$ python3 -q
>>> import numpy as np
>>> from numpy import linalg as LA
>>> np.set_printoptions(precision=2, suppress=True, linewidth=120)
>>> B = np.array([[0, 2, 5, -1, -4]])
>>> arr = B.T @ B
>>> arr
array([[  0,   0,   0,   0,   0],
       [  0,   4,  10,  -2,  -8],
       [  0,  10,  25,  -5, -20],
       [  0,  -2,  -5,   1,   4],
       [  0,  -8, -20,   4,  16]])
>>> # equal to its transpose
>>> Uu, s, vt = LA.svd(arr, full_matrices=False)
>>> np.round(vt @ vt.T, 2) + 0
array([[1., 0., 0., 0., 0.],
       [0., 1., 0., 0., 0.],
       [0., 0., 1., 0., 0.],
       [0., 0., 0., 1., 0.],
       [0., 0., 0., 0., 1.]])
>>> np.round(Uu.T @ Uu, 2) + 0
array([[1., 0., 0., 0., 0.],
       [0., 1., 0., 0., 0.],
       [0., 0., 1., 0., 0.],
       [0., 0., 0., 1., 0.],
       [0., 0., 0., 0., 1.]])
>>> np.round(np.sqrt((s ** 2).sum()), 2), round(float(LA.norm(arr)), 2)
(np.float64(46.0), 46.0)
>>> LA.norm(arr, axis=0)
array([ 0.  , 13.56, 33.91,  6.78, 27.13])
>>> LA.norm(arr, axis=1)
array([ 0.  , 13.56, 33.91,  6.78, 27.13])
>>> np.round(LA.norm(arr[3] - arr[2]), 2)
np.float64(40.69)
>>> arr[3] @ arr[2]
np.int64(-230)
>>> (arr != 0).astype(int)
array([[0, 0, 0, 0, 0],
       [0, 1, 1, 1, 1],
       [0, 1, 1, 1, 1],
       [0, 1, 1, 1, 1],
       [0, 1, 1, 1, 1]])
>>> np.round(LA.det(arr), 2)
np.float64(0.0)
>>> np.flatnonzero(LA.matrix_power((arr != 0) + (arr.T != 0) + np.eye(5), 5)[1])
array([1, 2, 3, 4])
>>> Q, _ = LA.qr(np.array([[1.2, -0.1, 1.0, 0.4],
...     [0.4, 0.3, 0.6, 0.6],
...     [1.5, 1.1, 0.3, 0.8],
...     [-0.3, -0.1, 0.5, 0.5]]))
>>> evecs, _ = LA.qr(np.array([[-0.4, -0.2, 0.2, 0.2, 0.2],
...     [0.0, 0.2, -1.2, 1.0, -1.6],
...     [-0.5, -0.8, -0.3, -0.7, 1.0],
...     [-0.1, -0.8, 0.9, 1.0, 0.6],
...     [1.0, 0.3, 0.9, 0.3, -0.4]]))
>>> s = 20 * 0.7 ** np.arange(4)
>>> m1 = Q[:, :4] * s @ evecs[:4]
>>> m1
array([[  3.61,  -0.89, -13.99,  -1.97,  -7.45],
       [ -0.72,  -0.21,  -2.98,   8.6 ,  -0.55],
       [  5.27,   3.35,   1.12,   7.67, -14.22],
       [ -4.58,   7.1 ,  -1.24,   1.14,   3.33]])
>>> T = np.stack([m1, 4 * m1, m1[::-1]])
>>> T.shape
(3, 4, 5)
>>> (T @ m1.T).shape
(3, 4, 4)
>>> LA.norm(T, axis=(1, 2))
array([ 27.19, 108.75,  27.19])
>>> np.einsum("bij,cij->bc", T, T)
array([[  739.1 ,  2956.4 ,    66.54],
       [ 2956.4 , 11825.59,   266.17],
       [   66.54,   266.17,   739.1 ]])
>>> LA.matrix_rank(T)
array([4, 4, 4])
>>> r0 = np.array([0, 0, 1])
>>> np.polyval(r0, m1[0])
array([1., 1., 1., 1., 1.])
>>> W1 = np.array([[3, 1], [1, 1], [2, 2], [2, 1], [1, 0]])
>>> coef = np.array([4, -8])
>>> hid = np.maximum(m1 @ W1 + coef, 0)
>>> (hid > 0).astype(int)
array([[0, 0],
       [1, 0],
       [1, 1],
       [1, 0]])
>>> hid
array([[ 0.  ,  0.  ],
       [12.33,  0.  ],
       [26.51, 10.52],
       [ 0.5 ,  0.  ]])
>>> LA.matrix_rank(hid)
np.int64(2)
>>> C = np.array([[9, -3, 9], [0, -6, -6]])
>>> W1 @ C
array([[ 27, -15,  21],
       [  9,  -9,   3],
       [ 18, -18,   6],
       [ 18, -12,  12],
       [  9,  -3,   9]])
>>> hid @ C
array([[   0.  ,    0.  ,    0.  ],
       [ 110.95,  -36.98,  110.95],
       [ 238.61, -142.67,  175.48],
       [   4.48,   -1.49,    4.48]])
>>> (hid @ C).round(6).argmax(axis=1)
array([0, 0, 0, 0])
>>> vals, evecs = LA.eigh(arr)
>>> vec = np.array([3, 1, -1, 0, -3])
>>> evecs * np.maximum(vals, 0) @ evecs.T
array([[  0.,   0.,   0.,   0.,   0.],
       [  0.,   4.,  10.,  -2.,  -8.],
       [  0.,  10.,  25.,  -5., -20.],
       [  0.,  -2.,  -5.,   1.,   4.],
       [  0.,  -8., -20.,   4.,  16.]])
>>> vec @ arr @ vec / (vec @ vec), round(float(vals[0]), 2), np.round(vals[-1], 2)
(np.float64(4.05), -0.0, np.float64(46.0))
